$ python3 -q
>>> import numpy as np
>>> np.set_printoptions(precision=2, suppress=True, linewidth=120)
>>> rnd = lambda a: np.round(a, 2) + 0
>>> other = np.array([[1, 0, 1, 1], [1, 2, 1, 0], [2, 1, 2, 2], [2, 2, 1, 1]])
>>> mat = other + other.T
>>> mat
array([[2, 1, 3, 3],
       [1, 4, 2, 2],
       [3, 2, 4, 3],
       [3, 2, 3, 2]])
>>> # equal to its transpose
>>> hat = np.triu(np.array([[2, 1, 1, 2], [0, 0, -1, 2], [2, 1, -2, 0], [-1, 1, 0, 1]]), 1) + np.eye(4)
>>> other = hat @ mat @ np.linalg.inv(hat)
>>> rnd(np.linalg.det(other))
np.float64(-7.0)
>>> rnd(np.poly(other))
array([  1., -12.,  16.,  28.,  -7.])
>>> vals, evecs = np.linalg.eigh(mat)
>>> x = np.array([0, 0, 1, 3])
>>> (np.sign(evecs[:, -1].round(6)) == np.sign(evecs[0, -1].round(6))).astype(int)
array([1, 1, 1, 1])
>>> rnd(np.linalg.eigvalsh(mat).min())
np.float64(-1.12)
>>> np.all(np.linalg.eigvalsh(mat) > 0)
np.False_
>>> W0 = np.array([[0, 1, -2, 1], [0, 0, 0, -2], [0, 0, 0, 1], [0, 0, 0, 0]])
>>> ang = np.radians(135)
>>> R = np.eye(4)
>>> R[1, 1] = R[0, 0] = np.cos(ang)
>>> R[1, 0], R[0, 1] = -np.sin(ang), np.sin(ang)
>>> rnd(R)
array([[-0.71,  0.71,  0.  ,  0.  ],
       [-0.71, -0.71,  0.  ,  0.  ],
       [ 0.  ,  0.  ,  1.  ,  0.  ],
       [ 0.  ,  0.  ,  0.  ,  1.  ]])
>>> other = W0 @ R.T
>>> rnd(np.abs(other - W0).max(axis=0))
array([0.71, 1.71, 0.  , 0.  ])
>>> rnd(other)
array([[ 0.71, -0.71, -2.  ,  1.  ],
       [ 0.  ,  0.  ,  0.  , -2.  ],
       [ 0.  ,  0.  ,  0.  ,  1.  ],
       [ 0.  ,  0.  ,  0.  ,  0.  ]])
